In [1]: import numpy as np

In [2]: import numpy.linalg as la

In [3]: np.set_printoptions(precision=3, suppress=True, linewidth=200)

In [4]: J = np.loadtxt("test9.csv", delimiter=",")

In [5]: J
Out[5]: 
array([[ 0.125, -0.054, -0.322, -0.054],
       [-0.054,  0.023,  0.138,  0.023],
       [-0.322,  0.138,  0.829,  0.138],
       [-0.054,  0.023,  0.138,  0.023]])

In [6]: vec = np.array([3, 1, 1, 3])

In [7]: round(np.trace(J), 3)
Out[7]: np.float64(1.0)

In [8]: print(J @ vec)
[-0.161  0.069  0.414  0.069]

In [9]: J @ J @ vec
Out[9]: array([-0.161,  0.069,  0.414,  0.069])

In [10]: print(np.eye(4) - J)
[[ 0.875  0.054  0.322  0.054]
 [ 0.054  0.977 -0.138 -0.023]
 [ 0.322 -0.138  0.171 -0.138]
 [ 0.054 -0.023 -0.138  0.977]]

In [11]: w, V = la.eigh(J)

In [12]: (w > 1e-8).sum(), (w < -1e-8).sum()
Out[12]: (np.int64(1), np.int64(0))

In [13]: np.round(V.T @ J @ V, 3) + 0
Out[13]: 
array([[0., 0., 0., 0.],
       [0., 0., 0., 0.],
       [0., 0., 0., 0.],
       [0., 0., 0., 1.]])

In [14]: np.round(la.eigvalsh(J @ J), 3) + 0
Out[14]: array([0., 0., 0., 1.])

In [15]: print(np.abs(V[:, -1]).round(6).argmax())
2

In [16]: la.eigvalsh(J + 5 * np.eye(4))
Out[16]: array([5., 5., 5., 6.])

In [17]: print(np.round(V.T @ V, 3) + 0)
[[1. 0. 0. 0.]
 [0. 1. 0. 0.]
 [0. 0. 1. 0.]
 [0. 0. 0. 1.]]

In [18]: w.round(3) + 0
Out[18]: array([0., 0., 0., 1.])

In [19]: V @ np.diag(w) @ V.T
Out[19]: 
array([[ 0.125, -0.054, -0.322, -0.054],
       [-0.054,  0.023,  0.138,  0.023],
       [-0.322,  0.138,  0.829,  0.138],
       [-0.054,  0.023,  0.138,  0.023]])

In [20]: np.round(la.svd(J, compute_uv=False), 3) + 0
Out[20]: array([1., 0., 0., 0.])

In [21]: np.unique(w.round(6) + 0, return_counts=True)[1]
Out[21]: array([3, 1])

In [22]: E = np.load("out11.npy")

In [23]: print(E)
[[-10.   5.   4.  -1.]
 [-13.   8.   5.  -2.]
 [-11.   5.   5.  -1.]
 [-13.   7.   5.  -1.]]

In [24]: print(la.cond(E) > 100)
True

In [25]: np.argsort(-la.norm(E, axis=0).round(6), kind="stable")[:3]
Out[25]: array([0, 1, 2])

In [26]: round(la.norm(E, 2) / la.norm(E), 3)
Out[26]: np.float64(0.998)

In [27]: la.matrix_rank(E, rtol=0.1)
Out[27]: np.int64(1)

In [28]: rng = np.random.default_rng(2624)

In [29]: lab = rng.permutation(4)

In [30]: lab
Out[30]: array([0, 1, 2, 3])

In [31]: Y = E[lab][:, lab]

In [32]: np.round(la.det(Y), 3), round(float(la.det(E[lab])), 3)
Out[32]: (np.float64(-4.0), -4.0)

In [33]: np.trace(Y)
Out[33]: np.float64(2.0)

In [34]: np.allclose(Y, E)
Out[34]: True

In [35]: print(round(float(la.det(E[::-1])), 3))
-4.0

In [36]: print(np.poly(E))
[ 1. -2. -3.  8. -4.]

In [37]: round(la.det(2 * E), 3), round(la.det(E), 3)
Out[37]: (np.float64(-64.0), np.float64(-4.0))

In [38]: Y = E + rng.integers(-2, 3, (4, 1)) @ rng.integers(-2, 3, (1, 4))

In [39]: Y
Out[39]: 
array([[-10.,   4.,   3.,   0.],
       [-13.,   6.,   3.,   0.],
       [-11.,   6.,   6.,  -2.],
       [-13.,   6.,   4.,   0.]])

In [40]: np.round(la.svd(Y - E, compute_uv=False), 3) + 0
Out[40]: array([4.583, 0.   , 0.   , 0.   ])

In [41]: Y - E
Out[41]: 
array([[ 0., -1., -1.,  1.],
       [ 0., -2., -2.,  2.],
       [ 0.,  1.,  1., -1.],
       [ 0., -1., -1.,  1.]])

In [42]: W0 = np.load("case11.npy")

In [43]: print(W0)
[[1.   0.9  0.81]
 [0.9  1.   0.9 ]
 [0.81 0.9  1.  ]]

In [44]: Lm = la.cholesky(W0)

In [45]: W0 / np.sqrt(np.outer(np.diag(W0), np.diag(W0)))
Out[45]: 
array([[1.  , 0.9 , 0.81],
       [0.9 , 1.  , 0.9 ],
       [0.81, 0.9 , 1.  ]])

In [46]: np.round(np.prod(np.diag(Lm)) ** 2, 3), np.round(la.det(W0), 3)
Out[46]: (np.float64(0.036), np.float64(0.036))

In [47]: w, V = la.eigh(W0)

In [48]: np.unique(w.round(6) + 0, return_counts=True)[1]
Out[48]: array([1, 1, 1])

In [49]: np.abs(V[:, -1])
Out[49]: array([0.571, 0.59 , 0.571])

In [50]: (w > 1e-8).sum(), (w < -1e-8).sum()
Out[50]: (np.int64(3), np.int64(0))

In [51]: np.round(V.T @ W0 @ V, 3) + 0
Out[51]: 
array([[0.069, 0.   , 0.   ],
       [0.   , 0.19 , 0.   ],
       [0.   , 0.   , 2.741]])

In [52]: V @ np.diag(w) @ V.T
Out[52]: 
array([[1.  , 0.9 , 0.81],
       [0.9 , 1.  , 0.9 ],
       [0.81, 0.9 , 1.  ]])

In [53]: np.abs(V[:, -1]).round(6).argmax()
Out[53]: np.int64(1)

In [54]: lab = rng.permutation(3)

In [55]: print(lab)
[0 1 2]

In [56]: Y = W0[lab][:, lab]

In [57]: np.trace(Y)
Out[57]: np.float64(3.0)

In [58]: Y
Out[58]: 
array([[1.  , 0.9 , 0.81],
       [0.9 , 1.  , 0.9 ],
       [0.81, 0.9 , 1.  ]])

In [59]: vec = np.ones(3)

In [60]: for _ in range(7):
    ...:     vec = Y @ vec
    ...:     vec /= la.norm(vec)
    ...:     print(round(vec @ Y @ vec, 3))
    ...: 
2.741
2.741
2.741
2.741
2.741
2.741
2.741

In [61]: print(vec)
[0.571 0.59  0.571]

In [62]: round(la.eigvalsh(Y)[-1], 3)
Out[62]: np.float64(2.741)

In [63]: arr = np.load("a.npy")

In [64]: arr
Out[64]: 
array([[7, 0, 0],
       [0, 0, 6],
       [0, 0, 0]])

In [65]: Y = la.inv(E)

In [66]: la.det(E) * Y
Out[66]: 
array([[10., -2., -4., -2.],
       [10., -2., -2., -4.],
       [14., -2., -8., -2.],
       [10.,  2., -2., -8.]])

In [67]: la.inv(Y)
Out[67]: 
array([[-10.,   5.,   4.,  -1.],
       [-13.,   8.,   5.,  -2.],
       [-11.,   5.,   5.,  -1.],
       [-13.,   7.,   5.,  -1.]])

In [68]: round(float(la.cond(E)), 3)
Out[68]: 179.724

In [69]: (np.abs(Y) > 1e-9).astype(int)
Out[69]: 
array([[1, 1, 1, 1],
       [1, 1, 1, 1],
       [1, 1, 1, 1],
       [1, 1, 1, 1]])

In [70]: np.allclose(Y, E.T)
Out[70]: False

In [71]: round(float(la.det(E) * la.det(Y)), 3)
Out[71]: 1.0

In [72]: K = np.load("arr.npy")

In [73]: K
Out[73]: 
array([[-1.5, -0.4, -1.9],
       [-0.7,  0.2,  0.6],
       [ 0.6,  0.1, -1.2],
       [-0.2,  0.2, -0.1],
       [ 1.3, -0.2, -0.8],
       [ 0.7, -0.8,  0.1],
       [-0.9,  0.4, -0.3],
       [ 0.2,  1. ,  1.3],
       [-0.1, -1. , -0.6],
       [ 1.2,  0.1,  1.2],
       [-0.9,  4.5, -3.9],
       [-0.2, -0.2, -0.4],
       [-2. ,  0.3, -1. ],
       [-0.4,  0.5, -1.4],
       [-1.2,  0.1, -1.8],
       [-1.2,  1.3, -0.1],
       [-1.1, -2.3,  1.2],
       [ 0. , -0.4,  0.6],
       [ 0. ,  0.6,  0.2],
       [ 1.5,  0.1,  1.4]])

In [74]: vec = np.array([-5, 4, 2])

In [75]: h1 = np.maximum(K @ vec, 0)

In [76]: np.tanh(K @ vec)
Out[76]: array([ 0.97 ,  1.   , -1.   ,  0.922, -1.   , -1.   ,  1.   ,  1.   , -1.   , -0.997,  1.   , -0.537,  1.   ,  0.834,  0.993,  1.   , -0.862, -0.38 ,  0.993, -1.   ])

In [77]: np.maximum(K @ (3 * vec), 0)
Out[77]: array([ 6.3, 16.5,  0. ,  4.8,  0. ,  0. , 16.5, 16.8,  0. ,  0. , 44.1,  0. , 27.6,  3.6,  8.4, 33. ,  0. ,  0. ,  8.4,  0. ])

In [78]: K * (h1 > 1e-9)[:, None]
Out[78]: 
array([[-1.5, -0.4, -1.9],
       [-0.7,  0.2,  0.6],
       [ 0. ,  0. , -0. ],
       [-0.2,  0.2, -0.1],
       [ 0. , -0. , -0. ],
       [ 0. , -0. ,  0. ],
       [-0.9,  0.4, -0.3],
       [ 0.2,  1. ,  1.3],
       [-0. , -0. , -0. ],
       [ 0. ,  0. ,  0. ],
       [-0.9,  4.5, -3.9],
       [-0. , -0. , -0. ],
       [-2. ,  0.3, -1. ],
       [-0.4,  0.5, -1.4],
       [-1.2,  0.1, -1.8],
       [-1.2,  1.3, -0.1],
       [-0. , -0. ,  0. ],
       [ 0. , -0. ,  0. ],
       [ 0. ,  0.6,  0.2],
       [ 0. ,  0. ,  0. ]])

In [79]: K.T @ h1
Out[79]: array([-59.82,  94.15, -69.01])

In [80]: lab = K[:, 0] > np.median(K[:, 0])

In [81]: u = K[lab].mean(axis=0) - K[~lab].mean(axis=0)

In [82]: lab.astype(int)
Out[82]: array([0, 0, 1, 0, 1, 1, 0, 1, 1, 1, 0, 0, 0, 0, 0, 0, 0, 1, 1, 1])

In [83]: data = np.loadtxt("w.csv", delimiter=",")

In [84]: data
Out[84]: 
array([[ 1.258, -0.017,  2.66 ],
       [ 5.261, -3.936, 11.922],
       [ 0.793,  0.842,  2.224],
       [ 4.318, -3.802, 11.36 ],
       [ 0.153,  3.316,  1.045],
       [ 1.457,  0.906,  6.48 ],
       [ 4.177, -3.915,  9.504],
       [ 3.288, -2.278, 10.169],
       [-2.369,  6.531, -2.674],
       [ 5.093, -4.062, 12.493],
       [ 2.389,  0.423,  7.654],
       [ 1.642, -0.335,  2.856],
       [-2.169,  6.735, -0.807],
       [ 6.021, -5.162, 14.144],
       [ 1.879,  0.167,  5.095],
       [ 1.122,  0.972,  3.861],
       [ 4.826, -6.227, 11.298]])

In [85]: Y = np.c_[data[:, :2] @ np.array([[1, 1], [0, 2]]), np.array([-2, -1, 2, 3, 1, -1, -1, -1, -3, 1, 1, 0, -1, 3, -3, 2, 3])]

In [86]: Y
Out[86]: 
array([[ 1.258,  1.224, -2.   ],
       [ 5.261, -2.611, -1.   ],
       [ 0.793,  2.477,  2.   ],
       [ 4.318, -3.286,  3.   ],
       [ 0.153,  6.785,  1.   ],
       [ 1.457,  3.269, -1.   ],
       [ 4.177, -3.653, -1.   ],
       [ 3.288, -1.268, -1.   ],
       [-2.369, 10.693, -3.   ],
       [ 5.093, -3.031,  1.   ],
       [ 2.389,  3.235,  1.   ],
       [ 1.642,  0.972,  0.   ],
       [-2.169, 11.301, -1.   ],
       [ 6.021, -4.303,  3.   ],
       [ 1.879,  2.213, -3.   ],
       [ 1.122,  3.066,  2.   ],
       [ 4.826, -7.628,  3.   ]])

In [87]: print(np.round(la.norm(Y - data @ la.lstsq(data, Y)[0], axis=0), 3) + 0)
[0.    0.    7.032]

In [88]: np.round(la.lstsq(data, Y[:, 0])[0], 3) + 0
Out[88]: array([1., 0., 0.])

In [89]: la.svd(data, compute_uv=False)
Out[89]: array([37.756, 10.678,  1.348])

In [90]: u, r1 = data[11], data[8]

In [91]: print(np.round(u @ r1, 3))
-13.715

In [92]: np.round(u @ u, 3)
Out[92]: np.float64(10.965)

In [93]: p = (u @ r1) / (u @ u) * u

In [94]: r1 - p
Out[94]: array([-0.315,  6.112,  0.898])

In [95]: print(p)
[-2.054  0.419 -3.572]

In [96]: cov = np.cov(data, rowvar=False)

In [97]: print(cov)
[[  6.114  -9.117  12.268]
 [ -9.117  14.281 -17.886]
 [ 12.268 -17.886  26.042]]

In [98]: cov.shape
Out[98]: (3, 3)

In [99]: data.std(axis=0)
Out[99]: array([2.399, 3.666, 4.951])

In [100]: np.argwhere(np.triu(np.abs(np.corrcoef(data.T)) > 0.8, 1))
Out[100]: 
array([[0, 1],
       [0, 2],
       [1, 2]])

In [101]: np.corrcoef(data.T)
Out[101]: 
array([[ 1.   , -0.976,  0.972],
       [-0.976,  1.   , -0.927],
       [ 0.972, -0.927,  1.   ]])

In [102]: print(np.polyfit(data[:, 1], data[:, 0], 1))
[-0.638  1.933]

In [103]: la.eigvalsh(cov)[::-1]
Out[103]: array([44.997,  1.358,  0.081])

In [104]: np.round(np.corrcoef(data[:, 1], data[:, 0])[0, 1], 3)
Out[104]: np.float64(-0.976)

In [105]: np.median(data, axis=0)
Out[105]: array([ 1.879, -0.017,  6.48 ])
